% python3 -q
>>> import numpy as np
>>> from numpy import linalg as LA
>>> np.set_printoptions(precision=2, suppress=True, linewidth=120, legacy="1.25")
>>> def rnd(a):
...     return np.round(a, 2) + 0
... 
>>> s = 20 * 0.9 ** np.arange(9)
>>> rng = np.random.default_rng(4031)
>>> J = rng.normal(size=(17, 9)) * rng.permutation(s)
>>> rnd(J)
array([[ -9.09,  -7.06,  -7.49,  13.99,  -5.72,  -4.45, -36.18, -16.54, -28.51],
       [ -5.46, -15.71,  10.14,   5.98,   6.59,   3.15,   2.5 ,  -3.72, -20.89],
       [-24.81,  -3.51,   1.23,   0.43,  -4.2 ,  -7.  ,  -7.99, -10.98,  10.63],
       [-13.84, -20.18,   8.82,   9.03,   4.31,   0.48,   4.  , -14.63,  16.63],
       [-14.32,  -6.96,  -2.94,   2.71,  14.67,  18.06,  -4.85,   9.51,  10.61],
       [ -2.26,   9.11,  12.91,  -3.65, -35.38,   9.76,   7.01, -16.61,  22.4 ],
       [ 11.75,   8.97, -15.53,   0.92,   9.47,  -2.07,   4.85,  10.35,   2.92],
       [-29.48, -11.06,  -7.41,  -3.43,  23.37, -18.72, -14.89,  -2.41, -19.08],
       [ 17.36,  -2.15,  -3.54,  -4.01, -19.26,  -4.59,  15.44,  -7.18,  -4.03],
       [ -5.25,  -5.93,  13.64,   0.58,   7.64,  -3.37,  -8.53,   2.51,  -5.8 ],
       [ -0.99, -19.04,   2.99, -22.23,   9.14,   7.46,  -4.51, -19.78,  31.35],
       [-11.75,   0.9 ,  11.18,   9.25,  -0.77, -18.22,  18.03,  12.26, -13.5 ],
       [  9.99, -10.39,  -3.23,  -6.26,  14.93,  -9.24,  -0.23,   2.82, -14.18],
       [-10.77,   5.15, -10.71,  -9.56, -15.9 ,  16.78,  -8.34, -19.01,  12.18],
       [  3.18,  11.08,  -9.47,  10.44,  37.47, -14.78, -20.39,  -5.75,  -2.29],
       [-14.77,  16.59,  11.35, -13.29, -19.63,  -1.04,  -3.2 ,   8.01,   8.03],
       [ 10.15,  20.33,   5.2 ,   5.23,  -2.54,  21.53, -10.98, -10.62,  16.92]])
>>> M2 = np.c_[J[:, :1] @ np.array([[1]]), np.array([3, 2, 3, 0, 0, 3, 3, 3, 3, 2, 2, 2, 3, 0, 2, 2, 0])]
>>> rnd(M2)
array([[ -9.09,   3.  ],
       [ -5.46,   2.  ],
       [-24.81,   3.  ],
       [-13.84,   0.  ],
       [-14.32,   0.  ],
       [ -2.26,   3.  ],
       [ 11.75,   3.  ],
       [-29.48,   3.  ],
       [ 17.36,   3.  ],
       [ -5.25,   2.  ],
       [ -0.99,   2.  ],
       [-11.75,   2.  ],
       [  9.99,   3.  ],
       [-10.77,   0.  ],
       [  3.18,   2.  ],
       [-14.77,   2.  ],
       [ 10.15,   0.  ]])
>>> LA.matrix_rank(np.c_[J, M2])
10
>>> rnd(LA.norm(LA.qr(J)[0].T @ M2, axis=0) ** 2 / ((M2 ** 2).sum(axis=0) + 1e-12))
array([1.  , 0.37])
>>> LA.matrix_rank(M2)
2
>>> x0 = np.array([2, 3])
>>> target = M2 @ x0
>>> c, lr = np.zeros(2), 1 / LA.norm(M2, 2) ** 2
>>> for i in range(25):
...     c -= lr * M2.T @ (M2 @ c - target)
...     if i % 5 == 0: print(i, round(LA.norm(M2 @ c - target), 2))
... 
0 26.92
5 23.69
10 20.85
15 18.35
20 16.15
>>> rnd(LA.cond(M2))
6.3
>>> rnd(c)
array([1.92, 1.37])
>>> X = np.load("m.npy")
>>> X
array([[ 8, 10,  9, 10, 10,  8, 10, 10],
       [-2,  0, -1,  0,  0, -2,  0,  0],
       [-6, -4, -5, -4, -4, -6, -4, -4],
       [ 8, 10,  9, 10, 10,  8, 10, 10],
       [-8, -6, -7, -6, -6, -8, -6, -6],
       [-7, -5, -6, -5, -5, -7, -5, -5],
       [-9, -7, -8, -7, -7, -9, -7, -7]])
>>> # rows 0 and 3 are equal
>>> left, s, Vt = LA.svd(X, full_matrices=False)
>>> rnd(Vt @ Vt.T)
array([[1., 0., 0., 0., 0., 0., 0.],
       [0., 1., 0., 0., 0., 0., 0.],
       [0., 0., 1., 0., 0., 0., 0.],
       [0., 0., 0., 1., 0., 0., 0.],
       [0., 0., 0., 0., 1., 0., 0.],
       [0., 0., 0., 0., 0., 1., 0.],
       [0., 0., 0., 0., 0., 0., 1.]])
>>> rnd(left.T @ X @ Vt.T)
array([[51.48,  0.  ,  0.  ,  0.  ,  0.  ,  0.  ,  0.  ],
       [ 0.  ,  6.36,  0.  ,  0.  ,  0.  ,  0.  ,  0.  ],
       [ 0.  ,  0.  ,  0.  ,  0.  ,  0.  ,  0.  ,  0.  ],
       [ 0.  ,  0.  ,  0.  ,  0.  ,  0.  ,  0.  ,  0.  ],
       [ 0.  ,  0.  ,  0.  ,  0.  ,  0.  ,  0.  ,  0.  ],
       [ 0.  ,  0.  ,  0.  ,  0.  ,  0.  ,  0.  ,  0.  ],
       [ 0.  ,  0.  ,  0.  ,  0.  ,  0.  ,  0.  ,  0.  ]])
>>> rnd(np.sqrt((s ** 2).sum())), rnd(LA.norm(X))
(51.87, 51.87)
>>> rnd(s / s[0])
array([1.  , 0.12, 0.  , 0.  , 0.  , 0.  , 0.  ])
>>> m1 = np.loadtxt("sample15.csv", delimiter=",")
>>> m1
array([[181.04, 159.84,  60.74, 101.64,  19.17, 160.04, 102.11,  18.45],
       [179.58, 159.18,  58.47,  99.36,  19.65, 159.85,  99.05,  19.46],
       [180.42, 158.13,  59.44,  99.48,  19.82, 159.55,  99.77,  20.8 ],
       [180.46, 158.12,  59.27,  99.77,  21.02, 160.94, 101.67,  18.67],
       [179.54, 159.15,  61.02, 100.07,  21.33, 160.42,  98.85,  19.19],
       [179.85, 158.65,  59.72,  99.76,  20.05, 161.13, 100.29,  19.74],
       [181.4 , 161.13,  60.98,  99.15,  21.38, 159.05,  99.99,  19.2 ],
       [179.36, 159.69,  59.7 ,  99.84,  19.51, 160.02,  99.79,  19.8 ],
       [181.01, 162.69,  58.38,  96.83,  20.7 , 160.52, 101.21,  20.79],
       [182.73, 158.32,  60.47,  99.2 ,  19.24, 160.32, 102.4 ,  19.79],
       [179.22, 159.07,  59.22, 100.35,  19.68, 160.69, 100.4 ,  20.33],
       [180.43, 160.  ,  60.8 ,  99.49,  19.82, 159.64, 100.13,  21.48],
       [179.69, 161.47,  60.27,  98.65,  19.84, 160.04,  99.34,  21.86],
       [178.95, 157.69,  58.73,  99.77,  18.89, 161.46, 100.71,  20.86],
       [180.29, 160.39,  59.24,  99.26,  21.47, 159.23, 100.36,  18.45],
       [180.06, 160.02,  61.29,  99.04,  21.19, 160.23, 100.24,  18.16],
       [180.21, 158.95,  57.9 , 100.24,  19.1 , 159.95,  99.26,  21.15],
       [179.27, 159.13,  60.11, 100.94,  19.57, 159.14, 102.56,  19.3 ],
       [179.89, 159.15,  60.26,  98.19,  18.95, 159.71, 102.12,  19.08],
       [180.19, 158.63,  60.2 ,  99.98,  19.87, 160.59,  99.67,  20.93],
       [179.36, 160.08,  60.08, 100.01,  18.81, 159.97,  99.6 ,  19.97],
       [180.35, 159.81,  60.24, 100.87,  20.13, 160.02,  98.57,  19.95],
       [181.46, 160.28,  59.64, 101.04,  18.85, 159.02, 100.13,  21.14],
       [179.07, 158.74,  60.02, 101.03,  19.72, 159.73,  99.41,  18.17],
       [180.16, 159.22,  59.21, 101.41,  19.78, 159.83,  99.62,  20.27],
       [181.02, 160.56,  59.7 , 100.75,  18.96, 160.27,  99.26,  20.54],
       [180.99, 159.4 ,  60.6 ,  98.82,  20.02, 158.42,  99.23,  20.88],
       [179.5 , 158.67,  59.53, 101.23,  21.32, 159.54, 100.72,  19.16],
       [178.37, 161.91,  59.43, 100.03,  19.39, 159.47, 100.99,  20.47],
       [180.3 , 159.86,  58.67, 100.06,  19.57, 160.83,  99.26,  19.45],
       [181.42, 159.45,  60.8 , 101.35,  18.51, 158.9 , 101.16,  20.68],
       [178.21, 161.62,  61.57,  99.94,  20.59, 159.  , 100.91,  21.76],
       [180.75, 161.31,  59.48,  99.18,  20.44, 159.23,  98.31,  21.93],
       [180.33, 160.61,  60.6 ,  99.78,  20.43, 161.07,  99.87,  21.36],
       [179.09, 160.03,  59.9 ,  99.41,  19.36, 160.03,  99.4 ,  20.2 ],
       [179.06, 158.54,  59.91,  99.2 ,  18.  , 158.79, 100.92,  19.72],
       [180.13, 159.2 ,  60.1 , 101.06,  20.87, 161.53,  99.34,  19.71],
       [181.44, 162.62,  59.27, 103.  ,  19.86, 161.86,  98.87,  19.66],
       [179.69, 159.47,  59.4 , 100.85,  20.75, 158.03,  99.14,  19.4 ],
       [180.38, 161.37,  58.75,  99.77,  21.73, 159.01,  99.28,  19.55],
       [182.47, 161.1 ,  61.27,  99.63,  20.07, 159.11,  98.74,  20.64],
       [181.59, 158.34,  59.71,  99.04,  20.4 , 160.23, 100.66,  20.97]])
>>> lab = m1[:, 6] > np.median(m1[:, 6])
>>> u = m1[lab].mean(axis=0) - m1[~lab].mean(axis=0)
>>> lab.astype(int)
array([1, 0, 0, 1, 0, 1, 1, 0, 1, 1, 1, 1, 0, 1, 1, 1, 0, 1, 1, 0, 0, 0, 1, 0, 0, 0, 0, 1, 1, 0, 1, 1, 0, 1, 0, 1, 0,
       0, 0, 0, 0, 1])
>>> rnd((((m1 - m1.mean(axis=0)) @ u > 0) == lab).mean())
0.95
>>> x0 = np.array([4, -4, 2, 1, 1, 3, -2, -5])
>>> a = np.maximum(m1 @ x0, 0)
>>> np.tanh(m1 @ x0)
array([1., 1., 1., 1., 1., 1., 1., 1., 1., 1., 1., 1., 1., 1., 1., 1., 1., 1., 1., 1., 1., 1., 1., 1., 1., 1., 1., 1.,
       1., 1., 1., 1., 1., 1., 1., 1., 1., 1., 1., 1., 1., 1.])
>>> left, s, Vt = LA.svd(m1)
>>> rnd(s)
array([2129.56,    8.79,    7.38,    6.74,    6.06,    6.  ,    4.85,    3.79])
>>> np.argmax(s[:-1] / (s[1:] + 1e-6)) + 1
1
>>> M2 = left[:, :1] @ np.diag(s[:1]) @ Vt[:1]
>>> rnd(LA.norm(m1 - M2, 2)), rnd(s[1])
(8.79, 8.79)
>>> rnd(LA.norm(m1 - M2) / LA.norm(m1))
0.01
>>> [round(float(x), 2) for x in LA.svd(m1, compute_uv=False)[:3]]
[2129.56, 8.79, 7.38]
>>> rnd(LA.norm(m1, 2) / LA.norm(m1))
1.0
>>> basis = m1[[14, 10]].astype(float)
>>> for _ in range(4):
...     lab = LA.norm(m1[:, None] - basis, axis=-1).argmin(axis=1)
...     basis = np.array([m1[lab == j].mean(axis=0) for j in range(2)])
... 
>>> lab
array([1, 1, 1, 1, 1, 1, 0, 1, 0, 1, 1, 0, 0, 1, 0, 0, 1, 1, 1, 1, 1, 1, 1, 1, 1, 1, 0, 1, 0, 1, 1, 0, 0, 0, 1, 1, 1,
       1, 1, 0, 0, 1])
>>> rnd(basis)
array([[180.34, 161.  ,  60.2 ,  99.2 ,  20.54, 159.54,  99.89,  20.5 ],
       [180.15, 159.26,  59.7 , 100.31,  19.68, 160.08, 100.16,  19.88]])
>>> rnd(basis[1] - basis[0])
array([-0.19, -1.74, -0.5 ,  1.11, -0.86,  0.54,  0.27, -0.62])
>>> mat = np.array([[0, 0, -2, 2, 2, -1, 2, 0, 1, -2, 1, 2],
...     [1, 2, 0, -2, -1, 2, -1, 0, 2, -1, 1, 0],
...     [-1, -2, -2, 0, -2, -1, -1, 0, -1, 1, 0, -2],
...     [2, -2, 0, -2, -1, -2, 2, 1, -2, 1, -1, -1],
...     [0, 2, 1, -1, 1, -1, 2, -1, 0, 2, 2, 0],
...     [-1, -1, 0, 2, 2, 0, 1, -1, 1, -1, 2, 1],
...     [2, 1, 1, 0, 2, -1, 1, 2, 2, 0, -2, 1],
...     [-2, 0, 1, 0, 2, 2, 1, 1, 0, -2, 1, 1],
...     [0, 2, 2, -2, 1, 2, 2, 2, 0, 1, 2, -1],
...     [-2, 0, 1, 2, -1, 0, 1, -2, 0, 0, 2, 0],
...     [-1, 0, 2, 2, -1, -2, 2, -1, 1, 2, -1, 1],
...     [2, 1, 2, 1, 2, -1, 0, 2, 1, -2, 0, 0]])
>>> mat
array([[ 0,  0, -2,  2,  2, -1,  2,  0,  1, -2,  1,  2],
       [ 1,  2,  0, -2, -1,  2, -1,  0,  2, -1,  1,  0],
       [-1, -2, -2,  0, -2, -1, -1,  0, -1,  1,  0, -2],
       [ 2, -2,  0, -2, -1, -2,  2,  1, -2,  1, -1, -1],
       [ 0,  2,  1, -1,  1, -1,  2, -1,  0,  2,  2,  0],
       [-1, -1,  0,  2,  2,  0,  1, -1,  1, -1,  2,  1],
       [ 2,  1,  1,  0,  2, -1,  1,  2,  2,  0, -2,  1],
       [-2,  0,  1,  0,  2,  2,  1,  1,  0, -2,  1,  1],
       [ 0,  2,  2, -2,  1,  2,  2,  2,  0,  1,  2, -1],
       [-2,  0,  1,  2, -1,  0,  1, -2,  0,  0,  2,  0],
       [-1,  0,  2,  2, -1, -2,  2, -1,  1,  2, -1,  1],
       [ 2,  1,  2,  1,  2, -1,  0,  2,  1, -2,  0,  0]])
>>> M2 = np.array([[2, 0, 2],
...     [-3, -2, -1],
...     [-2, -1, -3],
...     [1, -2, 2],
...     [-1, 2, 0],
...     [0, 3, 1],
...     [-2, 1, -3],
...     [0, 1, 1],
...     [1, 1, 2],
...     [-2, 1, -3],
...     [2, -2, 3],
...     [1, -1, 0]])
>>> LA.matrix_rank(mat @ M2)
3
>>> np.einsum("ij->j", mat)
array([ 0,  3,  6,  2,  6, -3, 12,  3,  5, -1,  7,  2])
>>> np.vstack([mat, M2.T]).shape
(15, 12)
>>> np.einsum("ik,kj->ij", mat, M2)
array([[  9,  -4,  14],
       [  3,   2,  11],
       [  7,   0,   3],
       [ -2,   5, -15],
       [-14,  -5, -15],
       [  7,  -3,  10],
       [ -6,   6,  -4],
       [ -3,   6,   2],
       [-16,   8, -11],
       [ -1, -12,  -2],
       [-11,  -9, -20],
       [  1,  -4,   8]])
>>> M2.T @ mat.T
array([[  9,   3,   7,  -2, -14,   7,  -6,  -3, -16,  -1, -11,   1],
       [ -4,   2,   0,   5,  -5,  -3,   6,   6,   8, -12,  -9,  -4],
       [ 14,  11,   3, -15, -15,  10,  -4,   2, -11,  -2, -20,   8]])
>>> mat @ M2
array([[  9,  -4,  14],
       [  3,   2,  11],
       [  7,   0,   3],
       [ -2,   5, -15],
       [-14,  -5, -15],
       [  7,  -3,  10],
       [ -6,   6,  -4],
       [ -3,   6,   2],
       [-16,   8, -11],
       [ -1, -12,  -2],
       [-11,  -9, -20],
       [  1,  -4,   8]])
